$ ipython --no-banner

In [1]: import numpy as np

In [2]: import numpy.linalg as la

In [3]: np.set_printoptions(suppress=True, linewidth=140)

In [4]: def tidy(a):
   ...:     return np.round(a, 2) + 0
   ...: 

In [5]: W0 = np.load("m.npy")

In [6]: W0
Out[6]: 
array([[ 0., -1.,  0.],
       [ 1.,  0.,  0.],
       [ 0.,  0.,  1.]])

In [7]: # columns are unit length and at right angles

In [8]: np.einsum("ij,ji->", W0, W0)
Out[8]: np.float64(-1.0)

In [9]: tidy(la.eigvals(W0))
Out[9]: array([0.+1.j, 0.-1.j, 1.+0.j])

In [10]: tidy(la.eigvals(W0).sum().real)
Out[10]: np.float64(1.0)

In [11]: tidy(la.det(2 * W0)), tidy(la.det(W0))
Out[11]: (np.float64(8.0), np.float64(1.0))

In [12]: x0 = np.array([-3, -4, -5])

In [13]: tidy(la.inv(W0))
Out[13]: 
array([[ 0.,  1.,  0.],
       [-1.,  0.,  0.],
       [ 0.,  0.,  1.]])

In [14]: [p for p in range(1, 25) if np.allclose(la.matrix_power(W0, p), np.eye(3))]
Out[14]: [4, 8, 12, 16, 20, 24]

In [15]: tidy(np.abs(la.eigvals(W0)))
Out[15]: array([1., 1., 1.])

In [16]: tidy(np.sort(np.abs(np.degrees(np.angle(la.eigvals(W0))))))
Out[16]: array([ 0., 90., 90.])

In [17]: O, r_ = la.qr(W0)

In [18]: np.allclose(r_.T @ r_, W0.T @ W0)
Out[18]: True

In [19]: r_
Out[19]: 
array([[-1.,  0.,  0.],
       [ 0.,  1.,  0.],
       [ 0.,  0.,  1.]])

In [20]: O @ r_
Out[20]: 
array([[ 0., -1.,  0.],
       [ 1.,  0.,  0.],
       [ 0.,  0.,  1.]])

In [21]: M = np.loadtxt("dump.csv", delimiter=",")

In [22]: M
Out[22]: 
array([[ 5.,  1., -2.],
       [ 3., -3.,  6.],
       [-1.,  1., -2.],
       [ 3.,  0.,  0.],
       [ 3.,  1., -2.]])

In [23]: # null space of dimension 1

In [24]: U, s, VT = la.svd(M)

In [25]: np.argmax(s[:-1] / (s[1:] + 1e-6)) + 1
Out[25]: np.int64(2)

In [26]: B = U[:, :2] @ np.diag(s[:2]) @ VT[:2]

In [27]: tidy(la.norm(M - B, 2)), tidy(s[2])
Out[27]: (np.float64(0.0), np.float64(0.0))

In [28]: tidy(np.abs(M - B).max())
Out[28]: np.float64(0.0)

In [29]: tidy(B)
Out[29]: 
array([[ 5.,  1., -2.],
       [ 3., -3.,  6.],
       [-1.,  1., -2.],
       [ 3.,  0.,  0.],
       [ 3.,  1., -2.]])

In [30]: tidy(la.norm(M - B) / la.norm(M))
Out[30]: np.float64(0.0)

In [31]: rk = la.matrix_rank(M)

In [32]: rk
Out[32]: np.int64(2)

In [33]: ns = la.svd(M)[2][rk:].T

In [34]: [int(la.matrix_rank(M[:i])) for i in range(1, len(M) + 1)]
Out[34]: [1, 2, 2, 2, 2]

In [35]: tidy(ns @ ns.T)
Out[35]: 
array([[0. , 0. , 0. ],
       [0. , 0.8, 0.4],
       [0. , 0.4, 0.2]])

In [36]: tidy(ns[:, 0] / ns[np.abs(ns[:, 0]).round(6).argmax(), 0])
Out[36]: array([0. , 1. , 0.5])

In [37]: [int(la.matrix_rank(M[:, :j + 1])) for j in range(3)]
Out[37]: [1, 2, 2]

In [38]: tidy(M @ ns)
Out[38]: 
array([[0.],
       [0.],
       [0.],
       [0.],
       [0.]])

In [39]: ns.shape
Out[39]: (3, 1)

In [40]: B = np.array([[-2, 1], [0, -2]])

In [41]: cent = np.kron(B, M)

In [42]: tidy(la.norm(cent, 2)), tidy(la.norm(B, 2) * la.norm(M, 2))
Out[42]: (np.float64(20.2), np.float64(20.2))

In [43]: cent
Out[43]: 
array([[-10.,  -2.,   4.,   5.,   1.,  -2.],
       [ -6.,   6., -12.,   3.,  -3.,   6.],
       [  2.,  -2.,   4.,  -1.,   1.,  -2.],
       [ -6.,  -0.,  -0.,   3.,   0.,   0.],
       [ -6.,  -2.,   4.,   3.,   1.,  -2.],
       [  0.,   0.,  -0., -10.,  -2.,   4.],
       [  0.,  -0.,   0.,  -6.,   6., -12.],
       [ -0.,   0.,  -0.,   2.,  -2.,   4.],
       [  0.,   0.,   0.,  -6.,  -0.,  -0.],
       [  0.,   0.,  -0.,  -6.,  -2.,   4.]])

In [44]: cent.shape
Out[44]: (10, 6)

In [45]: W1 = np.array([[-2, 2], [-2, 1], [0, -2]])

In [46]: c = np.array([1, -3])

In [47]: H = np.maximum(M @ W1 + c, 0)

In [48]: (H > 0).astype(int)
Out[48]: 
array([[0, 1],
       [1, 0],
       [1, 0],
       [0, 1],
       [0, 1]])

In [49]: H
Out[49]: 
array([[ 0., 12.],
       [ 1.,  0.],
       [ 1.,  0.],
       [ 0.,  3.],
       [ 0.,  8.]])

In [50]: la.matrix_rank(H)
Out[50]: np.int64(2)

In [51]: cent = np.array([[-2, 1, 0], [-2, -2, 1]])

In [52]: H @ cent
Out[52]: 
array([[-24., -24.,  12.],
       [ -2.,   1.,   0.],
       [ -2.,   1.,   0.],
       [ -6.,  -6.,   3.],
       [-16., -16.,   8.]])

In [53]: W1 @ cent
Out[53]: 
array([[ 0, -6,  2],
       [ 2, -4,  1],
       [ 4,  4, -2]])

In [54]: (H @ cent).round(6).argmax(axis=1)
Out[54]: array([2, 1, 1, 2, 2])
